% python3 -q
>>> import numpy as np
>>> from numpy import linalg as LA
>>> np.set_printoptions(precision=2, suppress=True, linewidth=120)
>>> def rnd(a):
...     return np.round(a, 2) + 0
... 
>>> F = np.load("m.npy")
>>> print(rnd(F))
[[ 1.3   1.62 -0.29  0.37]
 [ 1.62  0.69  0.3   0.75]
 [-0.29  0.3  -0.27 -0.23]
 [ 0.37  0.75 -0.23  1.27]]
>>> w, V = LA.eigh(F)
>>> print(rnd(w))
[-1.  0.  1.  3.]
>>> print((w > 1e-8).sum(), (w < -1e-8).sum())
2 1
>>> print(np.abs(V[:, -1]).round(6).argmax())
0
>>> print(rnd(LA.eigvalsh(F + -1 * np.eye(4))))
[-2. -1.  0.  2.]
>>> print(rnd(LA.svd(F, compute_uv=False)))
[3. 1. 1. 0.]
>>> print(rnd(V @ np.diag(w) @ V.T))
[[ 1.3   1.62 -0.29  0.37]
 [ 1.62  0.69  0.3   0.75]
 [-0.29  0.3  -0.27 -0.23]
 [ 0.37  0.75 -0.23  1.27]]
>>> rank = LA.matrix_rank(F)
>>> print(rank)
3
>>> null = LA.svd(F)[2][rank:].T
>>> print(rnd(null[:, 0] / null[np.abs(null[:, 0]).round(6).argmax(), 0]))
[-0.4  0.5  1.   0. ]
>>> print([int(LA.matrix_rank(F[:i])) for i in range(1, len(F) + 1)])
[1, 2, 2, 3]
>>> print(null.shape)
(4, 1)
>>> print([int(LA.matrix_rank(np.delete(F, i, axis=0))) for i in range(4)])
[3, 3, 3, 2]
>>> print(np.allclose(F @ null, 0))
True
>>> Uu, sig, VT = LA.svd(F)
>>> print(np.argmax(sig[:-1] / (sig[1:] + 1e-6)) + 1)
3
>>> print(rnd(sig))
[3. 1. 1. 0.]
>>> A2 = Uu[:, :3] @ np.diag(sig[:3]) @ VT[:3]
>>> print(rnd(LA.norm(F - A2, 2)), rnd(sig[3]))
0.0 0.0
>>> print(LA.matrix_rank(A2))
3
>>> print(LA.matrix_rank(F, rtol=0.05))
3
>>> hat = np.triu(np.array([[-1, 1, 0, 1], [1, 1, 1, 1], [1, -1, -2, 2], [-1, -1, -1, -1]]), 1) + np.eye(4)
>>> A2 = hat @ F @ LA.inv(hat)
>>> print(np.trace(A2), np.trace(F))
3.0 3.0
>>> print(rnd(LA.det(A2)))
0.0
>>> print(rnd(hat @ F - F @ hat))
[[ 2.    0.14 -1.54 -0.32]
 [ 0.08 -0.57 -1.18 -1.87]
 [ 0.75  1.79 -0.76  3.07]
 [ 0.   -0.37 -0.75 -0.67]]
>>> print(rnd(np.poly(A2)))
[ 1. -3. -1.  3.  0.]
>>> print(LA.lstsq(F[:-1].T, F[-1])[2])
2
>>> print(np.allclose(F[:-1].T @ LA.lstsq(F[:-1].T, F[-1])[0], F[-1]))
False
>>> print(rnd(np.trace(LA.pinv(F) @ F)))
3.0
>>> print(np.abs(np.diag(LA.qr(F)[1])) > 1e-9)
[ True  True False  True]
>>> print(np.unique(F.round(6), axis=0).shape)
(4, 4)
>>> feats = np.loadtxt("out7.csv", delimiter=",")
>>> print(feats)
[[-37.   7.  16. -12.]
 [-50.  12.  22. -14.]
 [ -6.  -1.   1.  -4.]
 [ 74. -15. -34.  23.]]
>>> x = np.array([0, -2, 2, 2])
>>> h1 = np.maximum(feats @ x, 0)
>>> print(np.maximum(feats @ x, 0) - np.maximum(-feats @ x, 0))
[-6. -8. -4.  8.]
>>> print(h1)
[0. 0. 0. 8.]
>>> print(np.flatnonzero(h1 > 1e-9))
[3]
>>> print(feats.T @ h1)
[ 592. -120. -272.  184.]
>>> print(feats * (h1 > 1e-9)[:, None])
[[ -0.   0.   0.  -0.]
 [ -0.   0.   0.  -0.]
 [ -0.  -0.   0.  -0.]
 [ 74. -15. -34.  23.]]
>>> print(rnd(np.tanh(feats @ x)))
[-1. -1. -1.  1.]
>>> K = np.load("test6.npy")
>>> print(K)
[[-0.45 -0.81  1.  ]
 [ 0.21  0.45 -0.97]
 [-0.32 -0.65  1.  ]
 [-0.29 -0.6   0.99]
 [-0.24 -0.51  0.98]
 [-0.15 -0.34  0.9 ]
 [-0.4  -0.75  1.  ]
 [ 0.37  0.72 -1.  ]
 [-0.64 -0.94  1.  ]
 [ 0.06  0.14 -0.52]
 [-0.06 -0.14  0.52]
 [-0.29 -0.6   0.99]
 [-0.42 -0.78  1.  ]
 [-0.21 -0.45  0.97]
 [-0.21 -0.45  0.97]]
>>> print(feats @ feats)
[[ 35. -11. -14.   6.]
 [ 82. -18. -38.  22.]
 [-30.   5.  19. -10.]
 [-82.  27.  38. -13.]]
>>> print(np.allclose(feats @ feats.T, feats.T @ feats))
False
>>> print(rnd(LA.det(feats)))
18.0
>>> print(rnd(np.sort(np.abs(LA.eigvals(feats)))))
[1. 2. 3. 3.]
>>> print(rnd(np.abs(LA.eigvals(feats)).max()))
3.0
>>> print((feats + feats.T) / 2)
[[-37.  -21.5   5.   31. ]
 [-21.5  12.   10.5 -14.5]
 [  5.   10.5   1.  -19. ]
 [ 31.  -14.5 -19.   23. ]]
>>> print((feats - feats.T) / 2)
[[  0.   28.5  11.  -43. ]
 [-28.5   0.   11.5   0.5]
 [-11.  -11.5   0.   15. ]
 [ 43.   -0.5 -15.    0. ]]
>>> rng = np.random.default_rng(93)
>>> ang = rng.uniform(0, 2 * np.pi, 22)
>>> Q, _ = LA.qr(np.array([[1.2, -0.3], [-0.2, 1.1], [1.9, 0.9], [-0.4, -1.6]]))
>>> W0 = 20 * np.c_[np.cos(ang), np.sin(ang)] @ Q.T
>>> print(rnd(W0))
[[-11.07   2.79 -16.28   2.16]
 [  8.22   1.42  16.67  -7.25]
 [ 11.9   -4.61  15.4    0.29]
 [ 12.39  -6.21  14.19   2.58]
 [ -0.53   8.98  10.8  -14.22]
 [ -7.38  -2.4  -16.44   8.34]
 [-11.53   3.74 -15.88   0.9 ]
 [ 12.3   -5.85  14.5    2.05]
 [ -7.89  11.68   1.08 -14.15]
 [ -8.83  -0.66 -16.76   6.39]
 [-11.35   3.36 -16.06   1.41]
 [-10.5    1.78 -16.58   3.45]
 [ -0.54  -8.31 -11.86  13.78]
 [ -2.95  10.26   8.13 -14.83]
 [-11.86  10.31  -7.87  -9.54]
 [-12.38   6.18 -14.21  -2.54]
 [  6.1  -11.39  -3.92  14.76]
 [  2.79 -10.19  -8.31  14.81]
 [-12.41   6.3  -14.1   -2.72]
 [ -8.09  -1.57 -16.64   7.42]
 [  2.94 -10.26  -8.14  14.83]
 [-10.    11.51  -2.93 -12.61]]
>>> rank = LA.matrix_rank(W0)
>>> print(rank)
2
>>> null = LA.svd(W0)[2][rank:].T
>>> print(np.allclose(W0 @ null, 0))
True
>>> print(rnd(null @ null.T))
[[ 0.6   0.25 -0.39 -0.16]
 [ 0.25  0.66  0.    0.4 ]
 [-0.39  0.    0.3   0.24]
 [-0.16  0.4   0.24  0.44]]
>>> print(null.shape)
(4, 2)
>>> C2 = np.cov(K, rowvar=False)
>>> print(rnd(np.corrcoef(K[:, 1], K[:, 0])[0, 1]))
0.99
>>> print(rnd(np.corrcoef(K.T)))
[[ 1.    0.99 -0.88]
 [ 0.99  1.   -0.94]
 [-0.88 -0.94  1.  ]]
>>> print(rnd(np.polyfit(K[:, 1], K[:, 0], 1)))
[0.54 0.  ]
>>> print(np.argwhere(np.triu(np.abs(np.corrcoef(K.T)) > 0.8, 1)))
[[0 1]
 [0 2]
 [1 2]]
>>> dist = LA.norm(W0[:, None] - W0[None], axis=-1)
>>> print(dist.shape)
(22, 22)
>>> print(LA.matrix_rank(dist ** 2))
3
>>> print(np.flatnonzero(dist[15] < dist.mean() / 2))
[ 0  6 10 11 14 15 18]
>>> print(rnd(LA.norm(W0, axis=1)))
[20. 20. 20. 20. 20. 20. 20. 20. 20. 20. 20. 20. 20. 20. 20. 20. 20. 20. 20. 20. 20. 20.]
>>> print(dist.mean(axis=1).argmax())
1
>>> print((dist + 1e9 * np.eye(22)).round(6).argmin(axis=1))
[10  2  7  7 13 19 10  3 21 19  6  0 17  4 21 18 20 20 15  5 17  8]
>>> C2 = np.cov(W0, rowvar=False)
>>> print(rnd(np.median(W0, axis=0)))
[-7.63  1.6  -8.22  1.73]
>>> print(rnd(np.polyfit(W0[:, 3], W0[:, 0], 1)))
[ 0.21 -3.36]
>>> print(rnd(np.corrcoef(W0.T)))
[[ 1.   -0.63  0.79  0.23]
 [-0.63  1.   -0.02 -0.9 ]
 [ 0.79 -0.02  1.   -0.41]
 [ 0.23 -0.9  -0.41  1.  ]]
>>> print(rnd(W0.std(axis=0)))
[ 8.67  7.31 12.15  9.47]
>>> print(rnd(np.corrcoef(W0[:, 3], W0[:, 0])[0, 1]))
0.23
